$ python3 -q
>>> import numpy as np
>>> from numpy import linalg as LA
>>> np.set_printoptions(suppress=True, linewidth=100)
>>> arr = np.array([[4.0, 0.0, 3.0], [0.0, 4.0, 0.0], [3.0, 0.0, 4.0]])
>>> Lm = LA.cholesky(arr)
>>> arr / np.sqrt(np.outer(np.diag(arr), np.diag(arr)))
array([[1.  , 0.  , 0.75],
       [0.  , 1.  , 0.  ],
       [0.75, 0.  , 1.  ]])
>>> Lm @ Lm.T
array([[4., 0., 3.],
       [0., 4., 0.],
       [3., 0., 4.]])
>>> rng = np.random.default_rng(76)
>>> idx = rng.permutation(3)
>>> A2 = arr[:, idx] * rng.choice([-1, 1], 3)
>>> A2
array([[-3.,  0., -4.],
       [-0.,  4., -0.],
       [-4.,  0., -3.]])
>>> U, _, Vt = LA.svd(arr.T @ A2)
>>> np.round(LA.lstsq(arr, A2)[0], 2) + 0
array([[ 0.,  0., -1.],
       [ 0.,  1.,  0.],
       [-1.,  0.,  0.]])
>>> np.round(U @ Vt, 2) + 0
array([[ 0.,  0., -1.],
       [ 0.,  1.,  0.],
       [-1.,  0.,  0.]])
>>> idx
array([2, 1, 0])
>>> vec = np.array([-2, 5, 8])
>>> y = A2 @ vec
>>> y
array([-26.,  20., -16.])
>>> np.round(LA.solve(A2, A2[:, 1]), 2)
array([-0.,  1., -0.])
>>> np.round(LA.solve(A2, y), 2)
array([-2.,  5.,  8.])
>>> print(np.round(LA.solve(A2, y + A2[:, 2]), 2))
[-2.  5.  9.]
>>> vec = np.array([0, 0, -1])
>>> a = np.maximum(arr @ vec, 0)
>>> arr.T @ a
array([0., 0., 0.])
>>> np.round(np.tanh(arr @ vec), 2)
array([-1.,  0., -1.])
>>> a
array([0., 0., 0.])
>>> np.einsum("ii->", arr)
np.float64(12.0)
>>> round(float(LA.det(arr.T)), 2)
28.0
>>> np.kron(np.eye(2, dtype=int), arr)
array([[4., 0., 3., 0., 0., 0.],
       [0., 4., 0., 0., 0., 0.],
       [3., 0., 4., 0., 0., 0.],
       [0., 0., 0., 4., 0., 3.],
       [0., 0., 0., 0., 4., 0.],
       [0., 0., 0., 3., 0., 4.]])
>>> E = np.loadtxt("run5.csv", delimiter=",")
>>> E
array([[ 2.3 , -2.54, -7.71],
       [ 3.42, -0.88,  2.88],
       [ 0.78, -3.99, -3.53],
       [-4.48, -7.83,  3.64],
       [ 6.1 , -0.2 ,  2.7 ],
       [ 1.  , -2.22,  8.67],
       [ 4.59, -0.78,  0.  ],
       [-0.68,  6.51,  1.17],
       [-2.32,  1.42,  3.02],
       [-0.67, -0.06, -5.35],
       [ 3.03, -0.96, -9.32],
       [ 1.87, -1.32,  0.46],
       [ 0.73,  0.87,  3.64],
       [-2.65, -4.23,  4.28],
       [ 1.63,  0.25, -0.44],
       [ 1.7 , -1.75,  0.68],
       [ 3.83,  1.11,  1.59],
       [ 0.02,  3.81,  2.16],
       [-4.85, -0.16,  5.86],
       [ 0.48,  2.78,  1.67],
       [ 0.69,  1.93, -1.69],
       [-1.86,  3.54,  6.55],
       [ 1.64, -5.31, -9.54],
       [-0.07,  3.67,  0.04],
       [-3.43, -2.71,  3.92],
       [ 1.07, -0.39, -3.47],
       [ 1.41,  1.88,  7.25]])
>>> proj = E @ LA.solve(E.T @ E, E.T)
>>> LA.matrix_rank(np.eye(27) - proj)
np.int64(24)
